$ python -q
>>> import numpy as np
>>> from numpy import linalg as LA
>>> np.set_printoptions(precision=2, suppress=True, linewidth=160, sign=" ")
>>> tidy = lambda a: np.round(a, 2) + 0
>>> m1 = np.load("sample18.npy")
>>> m1
array([[ 5., -4., -1.,  2.],
       [-1., -2.,  1.,  3.],
       [ 2., -3.,  5., -2.],
       [ 0.,  0.,  0., -3.]])
>>> rng = np.random.default_rng(1)
>>> z = rng.permutation(4)
>>> z
array([ 0,  1,  2,  3])
>>> A2 = m1[z][:, z]
>>> np.trace(A2)
np.float64(5.0)
>>> G = m1.T @ m1
>>> np.diag(G)
array([ 30.,  29.,  27.,  26.])
>>> LA.matrix_rank(G)
np.int64(4)
>>> A2 = m1 / LA.norm(m1, axis=1, keepdims=True)
>>> G = A2 @ A2.T
>>> (G - 2 * np.eye(4)).round(6).argmax(axis=1)
array([ 1,  0,  3,  2])
>>> O = m1.astype(float).copy()
>>> for j in range(4):
...     O[:, j] -= O[:, :j] @ (O[:, :j].T @ O[:, j])
...     O[:, j] /= LA.norm(O[:, j])
... 
>>> tidy(O)
array([[ 0.91,  0.  , -0.41,  0.  ],
       [-0.18, -0.89, -0.41,  0.  ],
       [ 0.37, -0.45,  0.82,  0.  ],
       [ 0.  ,  0.  ,  0.  , -1.  ]])
>>> tidy(O.T @ m1)
array([[ 5.48, -4.38,  0.73,  0.55],
       [ 0.  ,  3.13, -3.13, -1.79],
       [ 0.  ,  0.  ,  4.08, -3.67],
       [ 0.  ,  0.  ,  0.  ,  3.  ]])
>>> u, v = m1[1], m1[2]
>>> u @ v
np.float64(3.0)
>>> pr = (u @ v) / (u @ u) * u
>>> v - pr
array([ 2.2, -2.6,  4.8, -2.6])
>>> data = np.load("layer15.npy")
>>> data
array([[ 1,  0,  3,  0,  2],
       [ 0,  0,  0,  0,  0],
       [ 0,  1,  0,  0,  0],
       [ 1,  0,  0,  0,  1]])
>>> vec = np.array([3, 2, 0, 1, -3])
>>> np.einsum("ij,j->i", data, vec)
array([-3,  0,  2,  0])
>>> LA.norm(data @ vec) <= LA.norm(data, 2) * LA.norm(vec) + 1e-9
np.True_
>>> data @ np.eye(5)[3]
array([ 0.,  0.,  0.,  0.])
>>> data * vec
array([[ 3,  0,  0,  0, -6],
       [ 0,  0,  0,  0,  0],
       [ 0,  2,  0,  0,  0],
       [ 3,  0,  0,  0, -3]])
>>> data @ vec
array([-3,  0,  2,  0])
>>> (data @ vec).argmax()
np.int64(2)
>>> left, sig, Vh = LA.svd(data)
>>> evecs = Vh[:(sig > 1e-8).sum()]
>>> vec = data[0] + -2 * data[2] + rng.integers(2) * np.eye(5)[3]
>>> vec
array([ 1., -2.,  3.,  0.,  2.])
>>> LA.matrix_rank(np.vstack([data, vec]))
np.int64(3)
>>> tidy(np.diag(evecs.T @ evecs))
array([ 0.53,  1.  ,  0.95,  0.  ,  0.53])
>>> A2 = np.array([[-2, 0], [0, 1], [2, 2], [2, 0]])
>>> np.einsum("ij->j", m1)
array([ 6., -9.,  5.,  0.])
>>> A2.T @ m1.T
array([[-8., 10.,  2., -6.],
       [-6.,  0.,  7.,  0.]])
>>> A2 @ m1
Traceback (most recent call last):
  File "<python-input-43>", line 1, in <module>
    A2 @ m1
    ~~~^~~~
ValueError: matmul: Input operand 1 has a mismatch in its core dimension 0, with gufunc signature (n?,k),(k,m?)->(n?,m?) (size 4 is different from 2)
>>> LA.matrix_rank(m1 @ A2)
np.int64(2)
>>> np.einsum("ik,kj->ij", m1, A2)
array([[-8., -6.],
       [10.,  0.],
       [ 2.,  7.],
       [-6.,  0.]])
>>> left, sig, Vh = LA.svd(data)
>>> tidy(sig)
array([ 3.84,  1.14,  1.  ,  0.  ])
>>> A2 = left[:, :3] @ np.diag(sig[:3]) @ Vh[:3]
>>> tidy(np.abs(data - A2).max())
np.float64(0.0)
>>> LA.matrix_rank(data, rtol=0.05)
np.int64(3)
>>> LA.matrix_rank(A2)
np.int64(3)
>>> [round(float(x), 2) for x in LA.svd(data, compute_uv=False)[:3]]
[3.84, 1.14, 1.0]
>>> np.argsort(-LA.norm(data, axis=0).round(6), kind="stable")[:3]
array([ 2,  4,  0])
>>> LA.cond(data) > 100
np.True_
>>> W0 = np.load("out5.npy")
>>> W0
array([[-0.39, -1.36, -0.41],
       [-0.92, -1.56, -1.26],
       [ 0.34, -1.69,  0.22],
       [-0.15, -1.62, -0.04],
       [ 1.63,  3.7 ,  2.24],
       [-1.02, -4.34, -1.48],
       [-1.07, -1.11, -1.35],
       [ 0.4 ,  2.05,  0.32],
       [ 0.25,  1.62,  0.09],
       [ 1.09,  1.82,  1.7 ],
       [-0.87, -4.77, -1.38]])
>>> W = np.array([[6, -1, 6, -9, -5], [2, 0, -6, -9, 6], [-3, -4, -3, 7, -3]])
>>> coef = np.array([-3, 2, -1, -3, -1])
>>> H = np.maximum(W0 @ W + coef, 0)
>>> LA.matrix_rank(H)
np.int64(5)
>>> basis = np.array([[1, 0, 1], [2, 3, 0], [1, 2, 1], [1, 1, 1], [1, 0, 1]])
>>> W @ basis
array([[ -4,   0,  -2],
       [ -7, -21,  -7],
       [-10, -11,  -2]])
>>> z = W0[:, 0] > np.median(W0[:, 0])
>>> u = W0[z].mean(axis=0) - W0[~z].mean(axis=0)
>>> np.argsort(-np.abs(u).round(6), kind="stable")
array([ 1,  2,  0])
>>> tidy(u)
array([ 1.48,  3.96,  1.9 ])
>>> z.astype(int)
array([ 0,  0,  1,  0,  1,  0,  0,  1,  1,  1,  0])
>>> tidy((((W0 - W0.mean(axis=0)) @ u > 0) == z).mean())
np.float64(0.91)
>>> ((W0 - W0.mean(axis=0)) @ u > 0).astype(int)
array([ 0,  0,  0,  0,  1,  0,  0,  1,  1,  1,  0])
>>> vec = np.array([1, 1, 2])
>>> y = W0 @ vec
>>> tidy(LA.lstsq(W0, y)[0])
array([ 1.,  1.,  2.])
>>> tidy(y)
array([-2.57, -5.  , -0.91, -1.85,  9.81, -8.32, -4.88,  3.09,  2.05,  6.31, -8.4 ])
>>> tidy(LA.pinv(W0) @ W0)
array([[ 1.,  0.,  0.],
       [ 0.,  1.,  0.],
       [ 0.,  0.,  1.]])
>>> tidy(LA.solve(W0.T @ W0, W0.T @ y))
array([ 1.,  1.,  2.])
>>> y = y + 0.3 * rng.normal(size=11)
>>> tidy(y)
array([-2.96, -4.73, -0.78, -2.01,  9.98, -8.21, -4.79,  3.1 ,  2.21,  6.09, -8.45])
>>> coef, *_ = LA.lstsq(W0, y)
>>> coef.round()
array([ 2.,  1.,  1.])
>>> [round(float(LA.norm(LA.solve(W0.T @ W0 + lam * np.eye(3), W0.T @ y))), 2) for lam in (0, 1, 10, 100)]
[2.46, 2.24, 1.79, 0.92]
>>> Ac = (W0 - W0.mean(axis=0)) / W0.std(axis=0)
>>> np.argwhere(np.abs(Ac) > 2)
array([], shape=(0, 2), dtype=int64)
>>> Ac.std(axis=0)
array([ 1.,  1.,  1.])
>>> coef = LA.lstsq(np.delete(Ac, 0, axis=1), Ac[:, 0])[0]
>>> tidy(coef)
array([ 0.02,  0.97])
>>> tidy(1 - np.var(Ac[:, 0] - np.delete(Ac, 0, axis=1) @ coef))
np.float64(0.98)
>>> np.abs(coef).argmax()
np.int64(1)
>>> E = np.load("data.npy")
>>> E
array([[ 0,  0,  1,  1,  0],
       [ 0,  0,  0,  0,  1],
       [ 1,  0,  0,  1,  0],
       [ 1,  0,  1,  0,  0],
       [ 0,  1,  0,  0,  0]])
>>> # symmetric, so the eigenvalues are real
>>> O, R = LA.qr(E)
>>> tidy(R)
array([[-1.41,  0.  , -0.71, -0.71,  0.  ],
       [ 0.  , -1.  ,  0.  ,  0.  ,  0.  ],
       [ 0.  ,  0.  ,  1.22,  0.41,  0.  ],
       [ 0.  ,  0.  ,  0.  , -1.15,  0.  ],
       [ 0.  ,  0.  ,  0.  ,  0.  , -1.  ]])
>>> np.trace(O @ O.T)
np.float64(5.0)
